>>> import numpy as np
>>> np.set_printoptions(suppress=True, linewidth=200)
>>> def rnd(a):
...     return np.round(a, 2) + 0
... 
>>> data = np.load("data.npy")
>>> data
array([[14,  6,  3, -5, -7],
       [ 6, 15,  1, -2, -7],
       [ 3,  1, 17,  7, 10],
       [-5, -2,  7, 19,  2],
       [-7, -7, 10,  2, 19]])
>>> # symmetric
>>> evals, vecs = np.linalg.eigh(data)
>>> vec = np.array([-6, 9, -8, -2, 3])
>>> rnd(np.linalg.eigvalsh(data[1:, 1:]))
array([ 3.75, 14.84, 18.83, 32.57])
>>> np.abs(data).sum(axis=1).max(), rnd(np.abs(evals).max())
(np.int64(45), np.float64(34.98))
>>> M2 = np.linalg.inv(data)
>>> rnd(np.linalg.cond(data))
np.float64(30.57)
>>> rnd(np.linalg.slogdet(data)[0])
np.float64(1.0)
>>> (np.abs(M2) > 1e-9).astype(int)
array([[1, 1, 1, 1, 1],
       [1, 1, 1, 1, 1],
       [1, 1, 1, 1, 1],
       [1, 1, 1, 1, 1],
       [1, 1, 1, 1, 1]])
>>> rnd(np.linalg.det(data) * np.linalg.det(M2))
np.float64(1.0)
>>> evals, vecs = np.linalg.eig(data)
>>> rnd(evals)
array([34.98,  1.14,  8.49, 22.07, 17.32])
>>> rnd(np.sort(np.linalg.eigvals(np.linalg.inv(data))))
array([0.03, 0.05, 0.06, 0.12, 0.87])
>>> rnd(np.linalg.det(data))
np.float64(129830.0)
>>> data @ data
array([[ 315,  236,   -6, -170, -253],
       [ 236,  315,  -34, -105, -274],
       [  -6,  -34,  448,  255,  346],
       [-170, -105,  255,  443,  195],
       [-253, -274,  346,  195,  563]])
>>> np.allclose(data, data.T)
True
>>> (data + data.T) / 2
array([[14.,  6.,  3., -5., -7.],
       [ 6., 15.,  1., -2., -7.],
       [ 3.,  1., 17.,  7., 10.],
       [-5., -2.,  7., 19.,  2.],
       [-7., -7., 10.,  2., 19.]])
>>> rnd(np.sort(np.abs(np.linalg.eigvals(data))))
array([ 1.14,  8.49, 17.32, 22.07, 34.98])
>>> vec = np.ones(5)
>>> for _ in range(5):
...     vec = data @ vec
...     vec /= np.linalg.norm(vec)
...     print(round(vec @ data @ vec, 2))
... 
26.08
28.98
31.67
33.42
34.31
>>> rnd(vec)
array([-0.22, -0.22,  0.57,  0.47,  0.6 ])
>>> X = np.loadtxt("x.csv", delimiter=",")
>>> X
array([[ 1.57,  1.18, -1.05, -2.03],
       [-0.09,  0.11,  0.57, -0.58],
       [-1.14, -2.42, -1.77,  3.79],
       [ 3.9 ,  4.44,  0.45, -8.74],
       [ 2.89,  2.8 , -0.15, -5.67],
       [ 2.12,  4.51,  3.6 , -7.05],
       [ 2.76,  4.82,  2.79, -7.6 ],
       [-1.43, -2.43, -2.2 ,  5.07]])
>>> vec = np.array([4, 5, 1, 2])
>>> target = X @ vec
>>> rnd(np.linalg.pinv(X) @ X)
array([[1., 0., 0., 0.],
       [0., 1., 0., 0.],
       [0., 0., 1., 0.],
       [0., 0., 0., 1.]])
>>> rnd(np.linalg.solve(X.T @ X, X.T @ target))
array([4., 5., 1., 2.])
>>> rnd(target)
array([  7.07,  -0.4 , -10.85,  20.77,  14.07,  20.53,  22.73,  -9.93])
>>> rng = np.random.default_rng(607649)
>>> target = target + 0.05 * rng.normal(size=8)
>>> rnd(target)
array([  7.12,  -0.39, -10.83,  20.83,  14.09,  20.58,  22.68,  -9.95])
>>> b, *_ = np.linalg.lstsq(X, target)
>>> [round(float(np.linalg.norm(np.linalg.solve(X.T @ X + lam * np.eye(4), X.T @ target))), 2) for lam in (0, 1, 10, 100)]
[6.77, 3.13, 2.11, 1.7]
>>> b.round()
array([4., 5., 1., 2.])
>>> rnd(X.T @ (target - X @ b))
array([0., 0., 0., 0.])
>>> rnd(np.linalg.norm(target - X @ b))
np.float64(0.09)
>>> th = np.radians(45)
>>> Rm = np.eye(4)
>>> Rm[0, 0] = Rm[2, 2] = np.cos(th)
>>> Rm[0, 2], Rm[2, 0] = -np.sin(th), np.sin(th)
>>> rnd(Rm)
array([[ 0.71,  0.  , -0.71,  0.  ],
       [ 0.  ,  1.  ,  0.  ,  0.  ],
       [ 0.71,  0.  ,  0.71,  0.  ],
       [ 0.  ,  0.  ,  0.  ,  1.  ]])
>>> M2 = X @ Rm.T
>>> rnd(np.linalg.svd(X, compute_uv=False)), rnd(np.linalg.svd(M2, compute_uv=False))
(array([20.  ,  4.  ,  0.8 ,  0.16]), array([20.  ,  4.  ,  0.8 ,  0.16]))
>>> np.allclose(X @ X.T, M2 @ M2.T)
True
>>> rnd(np.linalg.det(Rm)), rnd(np.trace(Rm))
(np.float64(1.0), np.float64(3.41))
